$ ipython --no-banner

In [1]: import numpy as np

In [2]: import numpy.linalg as la

In [3]: np.set_printoptions(suppress=True, linewidth=140)

In [4]: rd = lambda a: np.round(a, 1) + 0

In [5]: K = np.load("sample8.npy")

In [6]: K
Out[6]: 
array([[ 0,  0, -5,  5,  2,  0, -4,  4,  0, -2,  2, -4],
       [-4,  0,  0, -5,  5,  2,  0, -4,  4,  0, -2,  2],
       [ 2, -4,  0,  0, -5,  5,  2,  0, -4,  4,  0, -2],
       [-2,  2, -4,  0,  0, -5,  5,  2,  0, -4,  4,  0],
       [ 0, -2,  2, -4,  0,  0, -5,  5,  2,  0, -4,  4],
       [ 4,  0, -2,  2, -4,  0,  0, -5,  5,  2,  0, -4],
       [-4,  4,  0, -2,  2, -4,  0,  0, -5,  5,  2,  0],
       [ 0, -4,  4,  0, -2,  2, -4,  0,  0, -5,  5,  2],
       [ 2,  0, -4,  4,  0, -2,  2, -4,  0,  0, -5,  5],
       [ 5,  2,  0, -4,  4,  0, -2,  2, -4,  0,  0, -5],
       [-5,  5,  2,  0, -4,  4,  0, -2,  2, -4,  0,  0],
       [ 0, -5,  5,  2,  0, -4,  4,  0, -2,  2, -4,  0]])

In [7]: th = np.radians(72)

In [8]: R = np.eye(12)

In [9]: R[10, 10] = R[9, 9] = np.cos(th)

In [10]: R[10, 9], R[9, 10] = -np.sin(th), np.sin(th)

In [11]: rd(R)
Out[11]: 
array([[ 1. ,  0. ,  0. ,  0. ,  0. ,  0. ,  0. ,  0. ,  0. ,  0. ,  0. ,  0. ],
       [ 0. ,  1. ,  0. ,  0. ,  0. ,  0. ,  0. ,  0. ,  0. ,  0. ,  0. ,  0. ],
       [ 0. ,  0. ,  1. ,  0. ,  0. ,  0. ,  0. ,  0. ,  0. ,  0. ,  0. ,  0. ],
       [ 0. ,  0. ,  0. ,  1. ,  0. ,  0. ,  0. ,  0. ,  0. ,  0. ,  0. ,  0. ],
       [ 0. ,  0. ,  0. ,  0. ,  1. ,  0. ,  0. ,  0. ,  0. ,  0. ,  0. ,  0. ],
       [ 0. ,  0. ,  0. ,  0. ,  0. ,  1. ,  0. ,  0. ,  0. ,  0. ,  0. ,  0. ],
       [ 0. ,  0. ,  0. ,  0. ,  0. ,  0. ,  1. ,  0. ,  0. ,  0. ,  0. ,  0. ],
       [ 0. ,  0. ,  0. ,  0. ,  0. ,  0. ,  0. ,  1. ,  0. ,  0. ,  0. ,  0. ],
       [ 0. ,  0. ,  0. ,  0. ,  0. ,  0. ,  0. ,  0. ,  1. ,  0. ,  0. ,  0. ],
       [ 0. ,  0. ,  0. ,  0. ,  0. ,  0. ,  0. ,  0. ,  0. ,  0.3,  1. ,  0. ],
       [ 0. ,  0. ,  0. ,  0. ,  0. ,  0. ,  0. ,  0. ,  0. , -1. ,  0.3,  0. ],
       [ 0. ,  0. ,  0. ,  0. ,  0. ,  0. ,  0. ,  0. ,  0. ,  0. ,  0. ,  1. ]])

In [12]: Y = K @ R.T

In [13]: rd(la.svd(K, compute_uv=False)), rd(la.svd(Y, compute_uv=False))
Out[13]: 
(array([14.7, 14.7, 14.1, 14.1, 11.4, 11.4,  8. ,  6.6,  6.6,  6. ,  6. ,  2. ]),
 array([14.7, 14.7, 14.1, 14.1, 11.4, 11.4,  8. ,  6.6,  6.6,  6. ,  6. ,  2. ]))

In [14]: np.allclose(la.norm(K, axis=1), la.norm(Y, axis=1))
Out[14]: True

In [15]: np.allclose(K @ K.T, Y @ Y.T)
Out[15]: True

In [16]: rd(la.det(R)), rd(np.trace(R))
Out[16]: (np.float64(1.0), np.float64(10.6))
